$ ipython --no-banner

In [1]: import numpy as np

In [2]: np.set_printoptions(precision=3, suppress=True, linewidth=120)

In [3]: F = np.load("a.npy")

In [4]: print(F)
[[0.4   0.4   0.2  ]
 [0.333 0.333 0.333]
 [0.5   0.    0.5  ]]

In [5]: # a transition matrix

In [6]: print(np.allclose(F @ F.T, F.T @ F))
False

In [7]: print((F + F.T) / 2)
[[0.4   0.367 0.35 ]
 [0.367 0.333 0.167]
 [0.35  0.167 0.5  ]]

In [8]: print(np.round(np.linalg.det(F), 3))
0.033

In [9]: print(F @ F)
[[0.393 0.293 0.313]
 [0.411 0.244 0.344]
 [0.45  0.2   0.35 ]]

In [10]: np.linalg.determinant(F)
---------------------------------------------------------------------------
AttributeError                            Traceback (most recent call last)
Cell In[10], line 1
----> 1 np.linalg.determinant(F)

AttributeError: module 'numpy.linalg' has no attribute 'determinant'

In [11]: print(np.linalg.matrix_power(F, 3))
[[0.412 0.255 0.333]
 [0.418 0.246 0.336]
 [0.422 0.247 0.332]]

In [12]: O, vecs = np.linalg.qr(F[:, :1])[0], np.linalg.qr(F[:, 1:])[0]

In [13]: s = np.linalg.svd(O.T @ vecs, compute_uv=False)

In [14]: print(round(float(np.linalg.norm(O @ O.T - vecs @ vecs.T, 2)), 3))
1.0

In [15]: print((s > 0.9).sum())
1

In [16]: print(s)
[0.985]

In [17]: E = np.load("run5.npy")

In [18]: print(E)
[[-0.05  -0.532  0.845]
 [ 0.15  -0.589 -0.392]
 [-0.401  0.528  0.278]
 [ 0.902  0.303  0.236]]

In [19]: w1 = np.array([[0, -1, 2, -2], [1, 1, -2, 1], [1, -1, -1, 1]])

In [20]: beta = np.array([-2, 0, -2, 0])

In [21]: act = np.maximum(E @ w1 + beta, 0)

In [22]: print(np.linalg.matrix_rank(act))
2

In [23]: print((act > 0).astype(int))
[[0 0 0 1]
 [0 0 0 0]
 [0 1 0 1]
 [0 0 0 0]]

In [24]: print(act)
[[0.    0.    0.    0.413]
 [0.    0.    0.    0.   ]
 [0.    0.651 0.    1.608]
 [0.    0.    0.    0.   ]]

In [25]: W2 = np.array([[0, 0, 0], [2, -2, -1], [1, 1, 1], [-1, 0, -2]])

In [26]: print(w1 @ W2)
[[ 2  4  7]
 [-1 -4 -5]
 [-4  1 -2]]

In [27]: print((act @ W2).round(6).argmax(axis=1))
[1 0 0 0]

In [28]: print(act @ W2)
[[-0.413  0.    -0.826]
 [ 0.     0.     0.   ]
 [-0.306 -1.302 -3.866]
 [ 0.     0.     0.   ]]

In [29]: t3 = np.stack([E, 3 * E, E[::-1]])

In [30]: print(np.linalg.norm(t3, axis=(1, 2)))
[1.732 5.196 1.732]

In [31]: print(t3.shape)
(3, 4, 3)

In [32]: arr = np.loadtxt("x.csv", delimiter=",")

In [33]: print(arr)
[[ 1.9   -0.6    0.8  ]
 [ 0.3   -2.1    0.   ]
 [ 1.918 -0.525  0.841]]

In [34]: r0 = np.array([-2, -2, 0])

In [35]: M2 = F + np.outer(r0, np.eye(3)[2])

In [36]: print(M2)
[[ 0.4    0.4   -1.8  ]
 [ 0.333  0.333 -1.667]
 [ 0.5    0.     0.5  ]]

In [37]: print(np.linalg.matrix_rank(M2 - F))
1

In [38]: evals, vecs = np.linalg.eig(arr)

In [39]: print(np.round(arr @ vecs[:, 0] - evals[0] * vecs[:, 0], 3) + 0)
[0. 0. 0.]

In [40]: print(np.sort(np.linalg.eigvals(arr.T)))
[-2.06   0.02   2.682]

In [41]: print(np.round(np.sort(np.linalg.eigvals(arr @ arr)), 3) + 0)
[0.    4.244 7.191]

In [42]: J = np.load("data.npy")

In [43]: print(J)
[[ 33.  -8.   3. -19.]
 [ 38. -13.   3. -19.]
 [-28.   8.  -3.  14.]
 [ 38.  -8.   3. -24.]]

In [44]: rk = np.linalg.matrix_rank(J)

In [45]: print(rk)
3

In [46]: N = np.linalg.svd(J)[2][rk:].T

In [47]: print([int(np.linalg.matrix_rank(np.delete(J, i, axis=0))) for i in range(4)])
[3, 2, 3, 3]

In [48]: print(np.round(J @ N, 3) + 0)
[[0.]
 [0.]
 [0.]
 [0.]]

In [49]: print(np.linalg.matrix_rank(J.T @ J), np.linalg.matrix_rank(J @ J.T))
3 3

In [50]: print(np.allclose(J @ N, 0))
True

In [51]: print(np.linalg.cond(J) > 100)
True

In [52]: print(np.linalg.matrix_rank(J, rtol=0.1))
1

In [53]: print(np.allclose(J[:-1].T @ np.linalg.lstsq(J[:-1].T, J[-1])[0], J[-1]))
True

In [54]: print(J @ np.linalg.pinv(J) @ J)
[[ 33.  -8.   3. -19.]
 [ 38. -13.   3. -19.]
 [-28.   8.  -3.  14.]
 [ 38.  -8.   3. -24.]]

In [55]: print(np.unique(J.round(6), axis=0).shape)
(4, 4)

In [56]: print(np.abs(np.diag(np.linalg.qr(J)[1])) > 1e-9)
[ True  True  True False]

In [57]: w1 = np.array([[5, 7, 9, 7], [6, 6, 7, 8], [9, -9, 8, -3]])

In [58]: beta = np.array([0, 3, 3, 3])

In [59]: act = np.maximum(arr @ w1 + beta, 0)

In [60]: print(np.linalg.matrix_rank(act))
2

In [61]: print((act > 0).astype(int))
[[1 1 1 1]
 [0 0 0 0]
 [1 1 1 1]]

In [62]: W2 = np.array([[-3, 0, 1], [1, 2, -1], [0, -1, 1], [-2, 3, -3]])

In [63]: print((act @ W2).round(6).argmax(axis=1))
[1 0 1]

In [64]: print(np.round(np.linalg.norm(J, 2), 3))
81.384

In [65]: print(round(float(np.linalg.norm(J, "nuc")), 3))
87.752

In [66]: print(round(np.linalg.norm(J) ** 2 / np.linalg.norm(J, 2) ** 2, 3))
1.004

In [67]: print(np.linalg.norm(J, axis=1).argmax())
3

In [68]: mat = np.loadtxt("test15.csv", delimiter=",")

In [69]: print(mat)
[[  8.774  -6.783  -8.813]
 [ 10.709   0.04   -1.345]
 [  4.843   0.167 -10.53 ]
 [ -0.883  -2.69   -8.091]]

In [70]: print(np.linalg.matrix_rank(arr, rtol=0.1))
2

In [71]: print(np.linalg.cond(arr) > 100)
True

In [72]: print(np.abs(np.linalg.svd(arr)[2][-1]))
[0.409 0.059 0.911]

In [73]: print([round(float(x), 3) for x in np.linalg.svd(arr, compute_uv=False)[:3]])
[3.213, 1.857, 0.018]

In [74]: x = np.array([1, 2, 2])

In [75]: rhs = mat @ x

In [76]: print(rhs)
[-22.418   8.099 -15.883 -22.445]

In [77]: try:
    ...:     np.linalg.solve(mat, rhs)
    ...: except np.linalg.LinAlgError as e:
    ...:     print("failed:", e)
    ...: 
failed: Last 2 dimensions of the array must be square

In [78]: print(np.linalg.lstsq(mat, rhs)[0])
[1. 2. 2.]

In [79]: rng = np.random.default_rng(35)

In [80]: rhs = rhs + 0.3 * rng.normal(size=4)

In [81]: print(rhs)
[-22.759   8.33  -15.538 -22.224]

In [82]: beta, *_ = np.linalg.lstsq(mat, rhs)

In [83]: print(np.round(np.linalg.norm(rhs - mat @ beta), 3))
0.245

In [84]: print(beta)
[1.006 2.096 1.963]

In [85]: print(np.round(mat.T @ (rhs - mat @ beta), 3) + 0)
[0. 0. 0.]

In [86]: feats = np.cumsum(np.array([[-2, -3, 0],
    ...:     [3, 0, -1],
    ...:     [-1, 3, 3],
    ...:     [3, 0, -1],
    ...:     [2, -3, -1],
    ...:     [0, -1, -2],
    ...:     [3, 3, 3],
    ...:     [0, 3, -3],
    ...:     [3, -1, -1],
    ...:     [-1, -2, 1],
    ...:     [1, -3, -2],
    ...:     [3, 3, 2]]), axis=0)

In [87]: print(feats)
[[-2 -3  0]
 [ 1 -3 -1]
 [ 0  0  2]
 [ 3  0  1]
 [ 5 -3  0]
 [ 5 -4 -2]
 [ 8 -1  1]
 [ 8  2 -2]
 [11  1 -3]
 [10 -1 -2]
 [11 -4 -4]
 [14 -1 -2]]

In [88]: # column 0 dominates

In [89]: Ac = feats - feats.mean(axis=0)

In [90]: Uu, s, VT = np.linalg.svd(Ac, full_matrices=False)

In [91]: print(s)
[17.12   6.79   3.657]

In [92]: print(np.round(Ac.mean(axis=0), 3) + 0)
[0. 0. 0.]

In [93]: print(np.abs(VT[-1]))
[0.263 0.391 0.882]

In [94]: print((np.sign(Uu[:, 0]) == np.sign(Uu[0, 0])).astype(int))
[1 1 1 1 1 1 0 0 0 0 0 0]

In [95]: print(s ** 2 / (s ** 2).sum())
[0.831 0.131 0.038]
